% ipython --no-banner

In [1]: import numpy as np

In [2]: np.set_printoptions(precision=2, suppress=True, linewidth=120)

In [3]: def tidy(a):
   ...:     return np.round(a, 2) + 0
   ...: 

In [4]: A = np.array([[0, 1, 0], [0, 0, 1], [1, 0, 0]])

In [5]: # rows sum to 1

In [6]: t3 = np.stack([A, -1 * A, A[::-1]])

In [7]: print(tidy(np.linalg.norm(t3, axis=(1, 2))))
[1.73 1.73 1.73]

In [8]: np.einsum("bij,cij->bc", t3, t3)
Out[8]: 
array([[ 3, -3,  1],
       [-3,  3, -1],
       [ 1, -1,  3]])

In [9]: np.linalg.matrix_rank(t3)
Out[9]: array([3, 3, 3])

In [10]: tidy(np.linalg.det(t3))
Out[10]: array([ 1., -1., -1.])

In [11]: t3.sum(axis=0)
Out[11]: 
array([[1, 0, 0],
       [0, 0, 1],
       [0, 1, 0]])

In [12]: mat = np.load("data.npy")

In [13]: print(tidy(mat))
[[ 0.87  0.22  0.22 -0.3   0.04  0.04  0.13  0.13  0.13  0.04]
 [ 0.22  0.64 -0.36  0.51 -0.07 -0.07 -0.22 -0.22 -0.22 -0.07]
 [ 0.22 -0.36  0.64  0.51 -0.07 -0.07 -0.22 -0.22 -0.22 -0.07]
 [-0.3   0.51  0.51  0.29  0.1   0.1   0.3   0.3   0.3   0.1 ]
 [ 0.04 -0.07 -0.07  0.1   0.99 -0.01 -0.04 -0.04 -0.04 -0.01]
 [ 0.04 -0.07 -0.07  0.1  -0.01  0.99 -0.04 -0.04 -0.04 -0.01]
 [ 0.13 -0.22 -0.22  0.3  -0.04 -0.04  0.87 -0.13 -0.13 -0.04]
 [ 0.13 -0.22 -0.22  0.3  -0.04 -0.04 -0.13  0.87 -0.13 -0.04]
 [ 0.13 -0.22 -0.22  0.3  -0.04 -0.04 -0.13 -0.13  0.87 -0.04]
 [ 0.04 -0.07 -0.07  0.1  -0.01 -0.01 -0.04 -0.04 -0.04  0.99]]

In [14]: # keeps lengths

In [15]: np.all(np.linalg.eigvalsh(mat) > 0)
Out[15]: np.False_

In [16]: tidy(np.linalg.eigvalsh(mat).min())
Out[16]: np.float64(-1.0)

In [17]: F = np.loadtxt("sample17.csv", delimiter=",")

In [18]: F
Out[18]: 
array([[0., 1., 0., 0., 0., 0., 0., 0., 0.],
       [0., 0., 0., 0., 0., 0., 0., 0., 0.],
       [0., 0., 0., 0., 0., 0., 2., 0., 0.],
       [0., 0., 0., 0., 3., 0., 0., 0., 0.],
       [0., 0., 0., 1., 0., 0., 0., 0., 0.],
       [0., 0., 0., 0., 0., 5., 0., 0., 0.],
       [0., 0., 3., 0., 0., 0., 0., 0., 0.],
       [0., 0., 0., 0., 0., 0., 0., 0., 0.],
       [3., 0., 0., 0., 0., 0., 0., 0., 0.]])

In [19]: U, sigma, Vh = np.linalg.svd(F)

In [20]: vecs = Vh[:(sigma > 1e-8).sum()]

In [21]: rng = np.random.default_rng(27)

In [22]: x0 = F[8] + 5 * F[4] + rng.integers(2) * np.eye(9)[7]

In [23]: print(x0)
[3. 0. 0. 5. 0. 0. 0. 0. 0.]

In [24]: print(np.allclose(vecs.T @ vecs @ x0, x0))
True

In [25]: vecs.T @ vecs
Out[25]: 
array([[1., 0., 0., 0., 0., 0., 0., 0., 0.],
       [0., 1., 0., 0., 0., 0., 0., 0., 0.],
       [0., 0., 1., 0., 0., 0., 0., 0., 0.],
       [0., 0., 0., 1., 0., 0., 0., 0., 0.],
       [0., 0., 0., 0., 1., 0., 0., 0., 0.],
       [0., 0., 0., 0., 0., 1., 0., 0., 0.],
       [0., 0., 0., 0., 0., 0., 1., 0., 0.],
       [0., 0., 0., 0., 0., 0., 0., 0., 0.],
       [0., 0., 0., 0., 0., 0., 0., 0., 0.]])

In [26]: F.T @ F
Out[26]: 
array([[ 9.,  0.,  0.,  0.,  0.,  0.,  0.,  0.,  0.],
       [ 0.,  1.,  0.,  0.,  0.,  0.,  0.,  0.,  0.],
       [ 0.,  0.,  9.,  0.,  0.,  0.,  0.,  0.,  0.],
       [ 0.,  0.,  0.,  1.,  0.,  0.,  0.,  0.,  0.],
       [ 0.,  0.,  0.,  0.,  9.,  0.,  0.,  0.,  0.],
       [ 0.,  0.,  0.,  0.,  0., 25.,  0.,  0.,  0.],
       [ 0.,  0.,  0.,  0.,  0.,  0.,  4.,  0.,  0.],
       [ 0.,  0.,  0.,  0.,  0.,  0.,  0.,  0.,  0.],
       [ 0.,  0.,  0.,  0.,  0.,  0.,  0.,  0.,  0.]])

In [27]: tidy(np.linalg.svd(F, compute_uv=False))
Out[27]: array([5., 3., 3., 3., 2., 1., 1., 0., 0.])

In [28]: F @ F.T
Out[28]: 
array([[ 1.,  0.,  0.,  0.,  0.,  0.,  0.,  0.,  0.],
       [ 0.,  0.,  0.,  0.,  0.,  0.,  0.,  0.,  0.],
       [ 0.,  0.,  4.,  0.,  0.,  0.,  0.,  0.,  0.],
       [ 0.,  0.,  0.,  9.,  0.,  0.,  0.,  0.,  0.],
       [ 0.,  0.,  0.,  0.,  1.,  0.,  0.,  0.,  0.],
       [ 0.,  0.,  0.,  0.,  0., 25.,  0.,  0.,  0.],
       [ 0.,  0.,  0.,  0.,  0.,  0.,  9.,  0.,  0.],
       [ 0.,  0.,  0.,  0.,  0.,  0.,  0.,  0.,  0.],
       [ 0.,  0.,  0.,  0.,  0.,  0.,  0.,  0.,  9.]])

In [29]: lab = rng.permutation(9)

In [30]: lab
Out[30]: array([0, 5, 1, 8, 2, 3, 4, 6, 7])

In [31]: A2 = F[lab][:, lab]

In [32]: np.trace(A2)
Out[32]: np.float64(5.0)

In [33]: tidy(np.linalg.det(A2)), tidy(np.linalg.det(F[lab]))
Out[33]: (np.float64(0.0), np.float64(0.0))

In [34]: print(tidy(np.sort(np.abs(np.linalg.eigvals(A2)))))
[0.   0.   0.   0.   1.73 1.73 2.45 2.45 5.  ]

In [35]: U, sigma, Vh = np.linalg.svd(F)

In [36]: print(np.argmax(sigma[:-1] / (sigma[1:] + 1e-6)) + 1)
7

In [37]: sigma
Out[37]: array([5., 3., 3., 3., 2., 1., 1., 0., 0.])

In [38]: A2 = U[:, :7] @ np.diag(sigma[:7]) @ Vh[:7]

In [39]: tidy(np.linalg.norm(F - A2, 2)), sigma[7]
Out[39]: (np.float64(0.0), np.float64(0.0))

In [40]: print(tidy(np.linalg.norm(F - A2) / np.linalg.norm(F)))
0.0

In [41]: np.abs(F - A2).max()
Out[41]: np.float64(0.0)

In [42]: m1 = np.load("x.npy")

In [43]: m1
Out[43]: 
array([[ 5,  1,  2,  0,  0,  0,  2,  1],
       [ 0,  6,  2,  0,  0,  1,  0,  0],
       [ 0,  0, -6,  0,  0,  2,  0,  1],
       [ 1,  2,  2,  0,  0,  2,  2,  0],
       [ 0,  2,  1,  0,  3,  1,  1,  1],
       [ 2,  1,  1,  1,  0,  5,  2,  0],
       [ 2,  0,  1,  2,  1,  2,  1,  1],
       [ 2,  1,  1,  0,  0,  0,  0,  5]])

In [44]: A2 = m1[0, 0] * m1[1:] - np.outer(m1[1:, 0], m1[0])

In [45]: A2
Out[45]: 
array([[  0,  30,  10,   0,   0,   5,   0,   0],
       [  0,   0, -30,   0,   0,  10,   0,   5],
       [  0,   9,   8,   0,   0,  10,   8,  -1],
       [  0,  10,   5,   0,  15,   5,   5,   5],
       [  0,   3,   1,   5,   0,  25,   6,  -2],
       [  0,  -2,   1,  10,   5,  10,   1,   3],
       [  0,   3,   1,   0,   0,   0,  -4,  23]])

In [46]: m1[:, 0] / m1[0, 0]
Out[46]: array([1. , 0. , 0. , 0.2, 0. , 0.4, 0.4, 0.4])
